% ipython --no-banner

In [1]: import numpy as np

In [2]: import numpy.linalg as la

In [3]: np.set_printoptions(precision=1, suppress=True, linewidth=140, sign=" ")

In [4]: W0 = np.load("run11.npy")

In [5]: W0
Out[5]: 
array([[ 0,  3,  4,  2,  4],
       [ 3,  6,  4,  3,  2],
       [ 4,  4,  0,  1,  4],
       [ 2,  3,  1,  0,  4],
       [ 4,  2,  4,  4,  2]])

In [6]: # symmetric

In [7]: round(float(la.det(W0[::-1])), 1)
Out[7]: -366.0

In [8]: la.eigvals(W0)
Out[8]: array([14.5,  2.6, -0.5, -3.7, -4.8])

In [9]: round(float(la.eigvals(W0).sum().real), 1)
Out[9]: 8.0

In [10]: np.kron(np.eye(2, dtype=int), W0)
Out[10]: 
array([[ 0,  3,  4,  2,  4,  0,  0,  0,  0,  0],
       [ 3,  6,  4,  3,  2,  0,  0,  0,  0,  0],
       [ 4,  4,  0,  1,  4,  0,  0,  0,  0,  0],
       [ 2,  3,  1,  0,  4,  0,  0,  0,  0,  0],
       [ 4,  2,  4,  4,  2,  0,  0,  0,  0,  0],
       [ 0,  0,  0,  0,  0,  0,  3,  4,  2,  4],
       [ 0,  0,  0,  0,  0,  3,  6,  4,  3,  2],
       [ 0,  0,  0,  0,  0,  4,  4,  0,  1,  4],
       [ 0,  0,  0,  0,  0,  2,  3,  1,  0,  4],
       [ 0,  0,  0,  0,  0,  4,  2,  4,  4,  2]])

In [11]: out = W0 / np.sqrt((W0 ** 2).mean(axis=1, keepdims=True))

In [12]: out[3]
Out[12]: array([ 0.8,  1.2,  0.4,  0. ,  1.6])

In [13]: print(la.matrix_rank(W0 - W0.mean(axis=1, keepdims=True)))
4

In [14]: la.norm(out, axis=1)
Out[14]: array([ 2.2,  2.2,  2.2,  2.2,  2.2])

In [15]: out = la.inv(W0)

In [16]: print(out.round(1) + 0)
[[-0.4  0.  -0.2  0.5  0.2]
 [ 0.   0.2  0.1 -0.2 -0.2]
 [-0.2  0.1 -0.6  0.7  0.2]
 [ 0.5 -0.2  0.7 -1.1 -0.1]
 [ 0.2 -0.2  0.2 -0.1  0. ]]

In [17]: np.round(la.inv(out), 1) + 0
Out[17]: 
array([[ 0.,  3.,  4.,  2.,  4.],
       [ 3.,  6.,  4.,  3.,  2.],
       [ 4.,  4.,  0.,  1.,  4.],
       [ 2.,  3.,  1.,  0.,  4.],
       [ 4.,  2.,  4.,  4.,  2.]])

In [18]: (np.abs(out) > 1e-9).astype(int)
Out[18]: 
array([[ 1,  1,  1,  1,  1],
       [ 1,  1,  1,  1,  1],
       [ 1,  1,  1,  1,  1],
       [ 1,  1,  1,  1,  1],
       [ 1,  1,  1,  1,  1]])

In [19]: la.det(W0) * out
Out[19]: 
array([[ 136.,  -10.,   86., -176.,  -82.],
       [ -10.,  -80.,  -44.,   56.,   76.],
       [  86.,  -44.,  232., -262.,  -68.],
       [-176.,   56., -262.,  400.,   20.],
       [ -82.,   76.,  -68.,   20.,    1.]])

In [20]: round(float(la.eigvalsh(W0).min()), 1)
Out[20]: -4.8

In [21]: np.all(la.eigvalsh(W0) > 0)
Out[21]: np.False_

In [22]: try:
    ...:     la.cholesky(W0)
    ...: except la.LinAlgError as e:
    ...:     print("failed:", e)
    ...: 
failed: Matrix is not positive definite

In [23]: th = np.radians(180)

In [24]: Rm = np.eye(5)

In [25]: Rm[4, 4] = Rm[2, 2] = np.cos(th)

In [26]: Rm[4, 2], Rm[2, 4] = -np.sin(th), np.sin(th)

In [27]: print(Rm.round(1) + 0)
[[ 1.  0.  0.  0.  0.]
 [ 0.  1.  0.  0.  0.]
 [ 0.  0. -1.  0.  0.]
 [ 0.  0.  0.  1.  0.]
 [ 0.  0.  0.  0. -1.]]

In [28]: out = W0 @ Rm.T

In [29]: np.abs(out - W0).max(axis=0)
Out[29]: array([ 0.,  0.,  8.,  0.,  8.])

In [30]: rng = np.random.default_rng(2140)

In [31]: th = np.sort(rng.uniform(-2, 2, 43))

In [32]: F = np.c_[th, th ** 2, th ** 3] @ np.array([[1, 3, 2, 0], [0, 3, -5, -5], [-4, 3, 4, 0]])

In [33]: F.round(1) + 0
Out[33]: 
array([[ 25.7, -15.5, -49.5, -18.1],
       [ 25.2, -15.3, -48.8, -17.9],
       [ 22.1, -13.5, -44. , -16.5],
       [ 12.6,  -8.2, -28.7, -11.6],
       [ 11.6,  -7.7, -27.1, -11. ],
       [ 11.1,  -7.4, -26.2, -10.7],
       [  7.7,  -5.5, -20.3,  -8.6],
       [  5.7,  -4.5, -16.6,  -7.2],
       [  3.5,  -3.3, -12.1,  -5.5],
       [  2.3,  -2.6,  -9.5,  -4.4],
       [  1.8,  -2.3,  -8.3,  -3.8],
       [  1. ,  -1.9,  -6.3,  -3. ],
       [  0.6,  -1.6,  -4.9,  -2.3],
       [  0.3,  -1.4,  -4.1,  -1.9],
       [  0.3,  -1.4,  -3.9,  -1.8],
       [  0. ,  -1.1,  -2.5,  -1.1],
       [ -0.2,  -0.7,  -1.3,  -0.5],
       [ -0.2,  -0.6,  -0.8,  -0.3],
       [  0.2,   0.9,   0.2,  -0.3],
       [  0.2,   0.9,   0.2,  -0.3],
       [  0.2,   1.6,   0.3,  -0.6],
       [  0.2,   1.6,   0.3,  -0.6],
       [  0.2,   1.8,   0.3,  -0.7],
       [  0.1,   2.4,   0.3,  -1.1],
       [ -0.3,   3.6,   0.3,  -1.8],
       [ -0.3,   3.6,   0.3,  -1.8],
       [ -0.6,   4.5,   0.3,  -2.4],
       [ -0.8,   4.8,   0.3,  -2.6],
       [ -0.8,   4.8,   0.3,  -2.6],
       [ -1.4,   6.2,   0.5,  -3.4],
       [ -1.4,   6.3,   0.5,  -3.4],
       [ -2.3,   7.7,   0.7,  -4.3],
       [ -2.6,   8.4,   0.9,  -4.6],
       [ -3.3,   9.6,   1.1,  -5.3],
       [ -3.9,  10.5,   1.4,  -5.8],
       [ -4.8,  11.8,   1.7,  -6.5],
       [ -6.3,  13.9,   2.4,  -7.6],
       [-16. ,  26.3,   7.5, -13.5],
       [-16.7,  27.1,   7.9, -13.8],
       [-18.8,  29.5,   9.1, -14.9],
       [-19.1,  29.8,   9.3, -15. ],
       [-22.3,  33.5,  11.2, -16.6],
       [-24.7,  36.2,  12.7, -17.7]])

In [34]: # null space of dimension 1

In [35]: x0 = np.array([-2, 3, 3, 3])

In [36]: h1 = np.maximum(F @ x0, 0)

In [37]: print(np.flatnonzero(h1 > 1e-9))
[ 18  19  20  21  22  23  24  25  26  27  28  29  30  31  32  33  34  35  36  37  38  39  40  41  42]

In [38]: F.T @ h1
Out[38]: array([-14380.2,  23095.5,   6991.2, -11646.9])

In [39]: data = np.array([[0, -1, 2, -5, 1, -2, 1],
    ...:     [1, 0, 0, 3, 3, -3, -2],
    ...:     [-2, 0, 0, -3, 3, 3, -1],
    ...:     [5, -3, 3, 0, -1, -1, -2],
    ...:     [-1, -3, -3, 1, 0, 3, 0],
    ...:     [2, 3, -3, 1, -3, 0, 0],
    ...:     [-1, 2, 1, 2, 0, 0, 0]])

In [40]: data
Out[40]: 
array([[ 0, -1,  2, -5,  1, -2,  1],
       [ 1,  0,  0,  3,  3, -3, -2],
       [-2,  0,  0, -3,  3,  3, -1],
       [ 5, -3,  3,  0, -1, -1, -2],
       [-1, -3, -3,  1,  0,  3,  0],
       [ 2,  3, -3,  1, -3,  0,  0],
       [-1,  2,  1,  2,  0,  0,  0]])

In [41]: # null space of dimension 1

In [42]: rank = la.matrix_rank(data)

In [43]: rank
Out[43]: np.int64(6)

In [44]: N = la.svd(data)[2][rank:].T

In [45]: np.allclose(data @ N, 0)
Out[45]: True

In [46]: np.round(N @ N.T, 1) + 0
Out[46]: 
array([[ 0.2,  0. ,  0. ,  0.1,  0.2,  0.1,  0.3],
       [ 0. ,  0. ,  0. ,  0. ,  0. ,  0. ,  0.1],
       [ 0. ,  0. ,  0. ,  0. ,  0. ,  0. ,  0. ],
       [ 0.1,  0. ,  0. ,  0. ,  0.1,  0. ,  0.1],
       [ 0.2,  0. ,  0. ,  0.1,  0.2,  0.1,  0.3],
       [ 0.1,  0. ,  0. ,  0. ,  0.1,  0.1,  0.2],
       [ 0.3,  0.1,  0. ,  0.1,  0.3,  0.2,  0.5]])

In [47]: [int(la.matrix_rank(data[:, :j + 1])) for j in range(7)]
Out[47]: [1, 2, 3, 4, 5, 6, 6]

In [48]: la.matrix_rank(data.T @ data), la.matrix_rank(data @ data.T)
Out[48]: (np.int64(6), np.int64(6))

In [49]: np.round(data @ N, 1) + 0
Out[49]: 
array([[ 0.],
       [ 0.],
       [ 0.],
       [ 0.],
       [ 0.],
       [ 0.],
       [ 0.]])

In [50]: print(np.round(N[:, 0] / N[np.abs(N[:, 0]).round(6).argmax(), 0], 1) + 0)
[ 0.7  0.1  0.   0.2  0.6  0.3  1. ]

In [51]: N.shape
Out[51]: (7, 1)

In [52]: np.allclose(data[:-1].T @ la.lstsq(data[:-1].T, data[-1])[0], data[-1])
Out[52]: True

In [53]: np.round(data @ la.pinv(data) @ data, 1) + 0
Out[53]: 
array([[ 0., -1.,  2., -5.,  1., -2.,  1.],
       [ 1.,  0.,  0.,  3.,  3., -3., -2.],
       [-2.,  0.,  0., -3.,  3.,  3., -1.],
       [ 5., -3.,  3.,  0., -1., -1., -2.],
       [-1., -3., -3.,  1.,  0.,  3.,  0.],
       [ 2.,  3., -3.,  1., -3.,  0.,  0.],
       [-1.,  2.,  1.,  2.,  0.,  0.,  0.]])

In [54]: la.lstsq(data[:-1].T, data[-1])[2]
Out[54]: np.int32(6)

In [55]: np.abs(np.diag(la.qr(data)[1])) > 1e-9
Out[55]: array([ True,  True,  True,  True,  True,  True, False])

In [56]: np.unique(data.round(6), axis=0).shape
Out[56]: (7, 7)
